$ python -q
>>> import numpy as np
>>> np.set_printoptions(precision=2, suppress=True, linewidth=200)
>>> m1 = np.load("block19.npy")
>>> m1
array([[0, 0, 1, 1, 1],
       [0, 0, 1, 0, 0],
       [1, 1, 0, 1, 1],
       [1, 0, 1, 0, 1],
       [1, 0, 1, 1, 0]])
>>> x = np.array([-3, -4, -5, -3, -5])
>>> target = m1 @ x
>>> coef, lr = np.zeros(5), 1 / np.linalg.norm(m1, 2) ** 2
>>> for i in range(200):
...     coef -= lr * m1.T @ (m1 @ coef - target)
...     if i % 50 == 0: print(i, round(np.linalg.norm(m1 @ coef - target), 2))
... 
0 1.96
50 0.42
100 0.16
150 0.06
>>> round(np.linalg.cond(m1), 2)
np.float64(7.21)
>>> x = np.array([-2, 3, 3, 3, 0])
>>> a = np.maximum(m1 @ x, 0)
>>> a
array([6, 3, 4, 1, 4])
>>> np.maximum(m1 @ (3 * x), 0)
array([18,  9, 12,  3, 12])
>>> np.all(np.linalg.eigvalsh(m1) > 0)
np.False_
>>> round(np.linalg.eigvalsh(m1).min(), 2)
np.float64(-1.51)
>>> [round(float(np.linalg.det(m1[:i, :i])), 2) + 0 for i in range(1, 6)]
[0.0, 0.0, 0.0, 1.0, -2.0]
>>> B = np.linalg.inv(m1)
>>> np.round(np.linalg.slogdet(m1)[0], 2)
np.float64(-1.0)
>>> np.linalg.det(m1) * B
array([[ 1.,  1., -0., -1., -1.],
       [ 1., -3., -2.,  1.,  1.],
       [-0., -2., -0., -0., -0.],
       [-1.,  1.,  0.,  1., -1.],
       [-1.,  1.,  0., -1.,  1.]])
>>> m1 @ B
array([[1., 0., 0., 0., 0.],
       [0., 1., 0., 0., 0.],
       [0., 0., 1., 0., 0.],
       [0., 0., 0., 1., 0.],
       [0., 0., 0., 0., 1.]])
>>> B
array([[-0.5, -0.5,  0. ,  0.5,  0.5],
       [-0.5,  1.5,  1. , -0.5, -0.5],
       [ 0. ,  1. ,  0. ,  0. ,  0. ],
       [ 0.5, -0.5, -0. , -0.5,  0.5],
       [ 0.5, -0.5, -0. ,  0.5, -0.5]])
>>> np.allclose(B, m1.T)
False
>>> (np.abs(B) > 1e-9).astype(int)
array([[1, 1, 0, 1, 1],
       [1, 1, 1, 1, 1],
       [0, 1, 0, 0, 0],
       [1, 1, 0, 1, 1],
       [1, 1, 0, 1, 1]])
>>> W1 = np.array([[3, 2, 1, 1, 1],
...     [0, 2, 0, 2, 1],
...     [2, 2, 0, 2, 1],
...     [1, 3, 2, 2, 3],
...     [0, 0, 2, 1, 1]])
>>> coef = np.array([2, -5, -2, 0, 6])
>>> hid = np.maximum(m1 @ W1 + coef, 0)
>>> (hid > 0).astype(int)
array([[1, 0, 1, 1, 1],
       [1, 0, 0, 1, 1],
       [1, 1, 1, 1, 1],
       [1, 0, 1, 1, 1],
       [1, 1, 1, 1, 1]])
>>> cent = np.array([[1, 3], [5, 2], [-2, 3], [5, -5], [-5, -1]])
>>> (hid @ cent).round(6).argmax(axis=1)
array([1, 1, 1, 1, 1])
>>> data = np.loadtxt("mat.csv", delimiter=",")
>>> data
array([[-2.91, -3.06, -0.96, -1.95,  2.9 , -1.06],
       [-3.09, -3.01, -1.03, -2.  ,  3.08, -1.  ],
       [-2.98, -3.  , -0.99, -1.98,  2.94, -0.99],
       [-3.03, -3.01, -0.95, -2.04,  3.01, -0.9 ],
       [-3.01, -2.99, -0.93, -2.06,  2.99, -1.01],
       [ 2.97, -1.04,  2.97, -0.04, -1.02,  1.98],
       [ 3.08, -0.97,  3.03, -0.07, -0.97,  2.01],
       [ 2.88, -0.96,  3.03, -0.04, -0.96,  2.05],
       [ 3.  , -1.08,  3.02, -0.04, -1.03,  2.02],
       [ 2.98, -1.01,  3.09,  0.04, -0.96,  1.91],
       [-3.01, -1.08,  2.04, -3.03,  1.98, -1.04],
       [-2.97, -0.91,  2.07, -2.92,  2.  , -0.91],
       [-3.03, -1.03,  1.99, -2.91,  1.99, -1.  ],
       [-3.06, -1.02,  1.93, -3.02,  2.03, -1.02],
       [-3.04, -0.98,  1.91, -3.03,  2.02, -1.01]])
>>> cent = data[[13, 10]].astype(float)
>>> for _ in range(6):
...     idx = np.linalg.norm(data[:, None] - cent, axis=-1).argmin(axis=1)
...     cent = np.array([data[idx == j].mean(axis=0) for j in range(2)])
... 
>>> idx
array([0, 0, 0, 0, 0, 1, 1, 1, 1, 1, 0, 0, 0, 0, 0])
>>> np.abs(cent[1] - cent[0]).argmax()
np.int64(0)
>>> np.bincount(idx)
array([10,  5])
>>> idx = data[:, 0] > np.median(data[:, 0])
>>> f = data[idx].mean(axis=0) - data[~idx].mean(axis=0)
>>> np.argsort(-np.abs(f).round(6), kind="stable")
array([0, 4, 5, 2, 3, 1])
>>> d = np.linalg.norm(data[:, None] - data[None], axis=-1)
>>> d[5].round(6).argsort(kind="stable")[:4]
array([5, 8, 6, 7])
>>> d.shape
(15, 15)
>>> np.flatnonzero(d[5] < d.mean() / 2)
array([5, 6, 7, 8, 9])
>>> np.linalg.matrix_rank(d ** 2)
np.int64(8)
>>> d.mean(axis=1).argmax()
np.int64(6)
>>> (d + 1e9 * np.eye(15)).round(6).argmin(axis=1)
array([ 2,  3,  4,  4,  2,  8,  8,  5,  5,  5, 13, 12, 13, 14, 13])
>>> Xs = (data - data.mean(axis=0)) / data.std(axis=0)
>>> np.argwhere(np.abs(Xs) > 2)
array([], shape=(0, 2), dtype=int64)
>>> Xs.std(axis=0)
array([1., 1., 1., 1., 1., 1.])
>>> coef = np.linalg.lstsq(np.delete(Xs, 1, axis=1), Xs[:, 1])[0]
>>> coef
array([-0.23,  1.24, -0.25,  0.41,  0.49])
>>> np.abs(coef).argmax()
np.int64(1)
>>> gram = np.cov(data, rowvar=False)
>>> data.std(axis=0)
array([2.83, 0.95, 1.7 , 1.23, 1.69, 1.41])
>>> round(float(np.corrcoef(data[:, 5], data[:, 4])[0, 1]), 2)
-0.97
>>> E = np.load("case9.npy")
>>> E
array([[0, 0, 0, 1, 0, 0, 0],
       [0, 0, 0, 1, 1, 0, 1],
       [0, 0, 0, 0, 0, 1, 0],
       [1, 1, 0, 0, 1, 1, 0],
       [0, 1, 0, 1, 0, 0, 0],
       [0, 0, 1, 1, 0, 0, 1],
       [0, 1, 0, 0, 0, 1, 0]])
>>> # equal to its transpose
>>> rk = np.linalg.matrix_rank(E)
>>> rk
np.int64(6)
>>> N = np.linalg.svd(E)[2][rk:].T
>>> np.allclose(E @ N, 0)
True
>>> N.shape
(7, 1)
>>> rng = np.random.default_rng(897505)
>>> B = E + rng.integers(-2, 3, (7, 6)) @ rng.integers(-2, 3, (6, 7))
>>> B
array([[ -3,  -3,   2,   0,   1,  -6,   0],
       [ -2,  -7,   6,   4,  -8,  -3,  -7],
       [ -3,   3,   3,  -7,   2,   2,   8],
       [  1,  -4,   0,  -5,  -4,  -6,  -2],
       [  7,  -2,  -4,  -2,  -9,   0,  -6],
       [  0,  -5,   3,   8,  -4,   3,  -8],
       [  2,  -6,   0,   6,  -5,  -1, -11]])
>>> np.linalg.matrix_rank(B - E, tol=1e-8)
np.int64(6)
>>> B - E
array([[ -3,  -3,   2,  -1,   1,  -6,   0],
       [ -2,  -7,   6,   3,  -9,  -3,  -8],
       [ -3,   3,   3,  -7,   2,   1,   8],
       [  0,  -5,   0,  -5,  -5,  -7,  -2],
       [  7,  -3,  -4,  -3,  -9,   0,  -6],
       [  0,  -5,   2,   7,  -4,   3,  -9],
       [  2,  -7,   0,   6,  -5,  -2, -11]])
>>> np.round(np.linalg.svd(B - E, compute_uv=False), 2) + 0
array([28.18, 14.26, 12.36,  7.31,  1.97,  0.66,  0.  ])
>>> np.abs(B - E).sum(axis=1)
array([16, 38, 27, 24, 32, 30, 33])
>>> f = np.array([0, 1, 2, 0, 2, 0])
>>> arr = 3 * np.eye(6) + np.outer(f, f)
>>> arr
array([[3., 0., 0., 0., 0., 0.],
       [0., 4., 2., 0., 2., 0.],
       [0., 2., 7., 0., 4., 0.],
       [0., 0., 0., 3., 0., 0.],
       [0., 2., 4., 0., 7., 0.],
       [0., 0., 0., 0., 0., 3.]])
>>> f = np.array([0, 0, 1, 2, 2, 3])
>>> B = arr + np.outer(f, np.eye(6)[4])
>>> np.round(np.linalg.det(B) / np.linalg.det(arr), 2), round(float(1 + np.linalg.solve(arr, f)[4]), 2)
(np.float64(1.33), 1.33)
>>> np.linalg.matrix_rank(B - arr)
np.int64(1)
>>> B
array([[3., 0., 0., 0., 0., 0.],
       [0., 4., 2., 0., 2., 0.],
       [0., 2., 7., 0., 5., 0.],
       [0., 0., 0., 3., 2., 0.],
       [0., 2., 4., 0., 9., 0.],
       [0., 0., 0., 0., 3., 3.]])
>>> np.linalg.matrix_rank(np.linalg.inv(B) - np.linalg.inv(arr), tol=1e-8)
np.int64(1)
>>> ev, vecs = np.linalg.eigh(arr)
>>> np.linalg.svd(arr, compute_uv=False)
array([12.,  3.,  3.,  3.,  3.,  3.])
>>> ev
array([ 3.,  3.,  3.,  3.,  3., 12.])
>>> vecs @ np.diag(ev) @ vecs.T
array([[3., 0., 0., 0., 0., 0.],
       [0., 4., 2., 0., 2., 0.],
       [0., 2., 7., 0., 4., 0.],
       [0., 0., 0., 3., 0., 0.],
       [0., 2., 4., 0., 7., 0.],
       [0., 0., 0., 0., 0., 3.]])
>>> np.linalg.eigvalsh(arr + -2 * np.eye(6))
array([ 1.,  1.,  1.,  1.,  1., 10.])
>>> ev, vecs = np.linalg.eigh(arr)
>>> x = np.array([3, 1, 5, 5, 4, -1])
>>> vecs * np.abs(ev) @ vecs.T
array([[3., 0., 0., 0., 0., 0.],
       [0., 4., 2., 0., 2., 0.],
       [0., 2., 7., 0., 4., 0.],
       [0., 0., 0., 3., 0., 0.],
       [0., 2., 4., 0., 7., 0.],
       [0., 0., 0., 0., 0., 3.]])
>>> vecs * np.sqrt(ev) @ vecs.T
array([[1.73, 0.  , 0.  , 0.  , 0.  , 0.  ],
       [0.  , 1.92, 0.38, 0.  , 0.38, 0.  ],
       [0.  , 0.38, 2.5 , 0.  , 0.77, 0.  ],
       [0.  , 0.  , 0.  , 1.73, 0.  , 0.  ],
       [0.  , 0.38, 0.77, 0.  , 2.5 , 0.  ],
       [0.  , 0.  , 0.  , 0.  , 0.  , 1.73]])
>>> vecs * np.maximum(ev, 0) @ vecs.T
array([[3., 0., 0., 0., 0., 0.],
       [0., 4., 2., 0., 2., 0.],
       [0., 2., 7., 0., 4., 0.],
       [0., 0., 0., 3., 0., 0.],
       [0., 2., 4., 0., 7., 0.],
       [0., 0., 0., 0., 0., 3.]])
>>> round(float(x @ arr @ x / (x @ x)), 2), np.round(ev[0], 2), np.round(ev[-1], 2)
(7.69, np.float64(3.0), np.float64(12.0))
>>> np.linalg.eigvalsh(arr[1:, 1:])
array([ 3.,  3.,  3.,  3., 12.])
>>> B = arr[0, 0] * arr[1:] - np.outer(arr[1:, 0], arr[0])
>>> B
array([[ 0., 12.,  6.,  0.,  6.,  0.],
       [ 0.,  6., 21.,  0., 12.,  0.],
       [ 0.,  0.,  0.,  9.,  0.,  0.],
       [ 0.,  6., 12.,  0., 21.,  0.],
       [ 0.,  0.,  0.,  0.,  0.,  9.]])
>>> np.linalg.matrix_rank(B), np.linalg.matrix_rank(arr)
(np.int64(5), np.int64(6))
>>> arr[:, 0] / arr[0, 0]
array([1., 0., 0., 0., 0., 0.])
>>> np.flatnonzero(~B.round(6).any(axis=1))
array([], dtype=int64)
>>> K = np.loadtxt("run10.csv", delimiter=",")
>>> K
array([[ 0.07, -2.91, -1.61, -4.57,  0.45, -4.39, -3.15],
       [ 0.34, -2.97, -2.07, -4.01, -0.13, -4.58, -3.07],
       [ 0.11, -2.79, -1.75, -3.95, -0.11, -3.69, -2.98],
       [-0.05, -2.37, -2.15, -3.77, -0.24, -4.39, -3.19],
       [ 0.23, -3.21, -2.  , -4.73, -0.32, -4.13, -2.63],
       [-0.24, -3.63, -1.02, -3.63,  0.08, -4.2 , -2.87],
       [ 0.57, -3.37, -2.04, -4.03,  0.27, -3.87, -3.03],
       [-0.17, -2.48, -1.74, -3.85,  0.3 , -3.84, -2.85],
       [-0.44, -3.22, -2.06, -4.11, -0.11, -3.72, -2.94],
       [-0.26, -3.34, -2.89, -4.37, -0.56, -3.98, -2.76],
       [ 0.19, -2.7 , -2.08, -3.7 ,  0.24, -3.96, -2.71],
       [ 0.48, -3.56, -2.04, -4.68, -0.35, -4.  , -3.36],
       [ 1.01, -4.17, -2.36,  2.93,  3.55,  3.79,  5.28],
       [ 1.55, -4.33, -1.81,  3.11,  3.84,  3.88,  5.04],
       [ 0.52, -4.1 , -2.34,  3.08,  4.25,  3.61,  4.65],
       [ 0.73, -3.97, -1.8 ,  3.7 ,  4.1 ,  4.13,  4.88],
       [ 0.5 , -4.16, -1.77,  3.22,  4.45,  4.31,  4.67],
       [ 0.51, -3.61, -1.9 ,  3.07,  4.44,  4.08,  4.89],
       [ 0.77, -3.87, -2.39,  3.09,  4.4 ,  3.57,  5.48],
       [ 1.04, -3.36, -2.11,  3.11,  3.88,  3.99,  5.38],
       [ 0.92, -4.41, -1.5 ,  2.77,  4.19,  4.19,  5.14],
       [ 0.77, -4.07, -2.11,  2.57,  3.27,  4.26,  5.07],
       [ 0.78, -3.38, -2.26,  2.78,  4.46,  4.07,  5.01],
       [ 0.71, -3.88, -2.01,  3.21,  4.18,  4.16,  4.89],
       [ 3.26,  1.74,  3.35,  2.21, -4.89,  1.87, -0.92],
       [ 2.96,  1.69,  3.24,  1.82, -5.32,  1.59, -1.06],
       [ 2.82,  2.12,  2.88,  2.08, -5.55,  1.76, -1.17],
       [ 2.38,  2.37,  2.74,  1.55, -4.66,  2.36, -0.8 ],
       [ 3.38,  2.22,  2.95,  2.1 , -5.16,  1.84, -1.12],
       [ 2.91,  1.94,  2.65,  2.34, -4.87,  1.79, -1.27],
       [ 3.76,  2.32,  2.96,  1.85, -4.55,  2.12, -1.08],
       [ 2.56,  2.28,  3.12,  1.72, -5.09,  2.99, -1.17],
       [ 3.26,  1.95,  3.11,  2.01, -4.91,  1.96, -0.85],
       [ 3.23,  2.44,  3.3 ,  1.64, -4.91,  2.21, -0.85],
       [ 2.8 ,  2.02,  3.39,  1.69, -4.91,  2.07, -0.81],
       [ 2.67,  2.27,  3.12,  1.95, -4.57,  2.08, -1.25]])
>>> d = np.linalg.norm(K[:, None] - K[None], axis=-1)
>>> d[:5, :5]
array([[0.  , 0.99, 1.12, 1.31, 1.11],
       [0.99, 0.  , 1.  , 0.8 , 1.01],
       [1.12, 1.  , 0.  , 0.97, 1.11],
       [1.31, 0.8 , 0.97, 0.  , 1.45],
       [1.11, 1.01, 1.11, 1.45, 0.  ]])
>>> np.flatnonzero(d[16] < d.mean() / 2)
array([12, 13, 14, 15, 16, 17, 18, 19, 20, 21, 22, 23])
>>> d.shape
(36, 36)
>>> d.mean(axis=1).argmax()
np.int64(18)
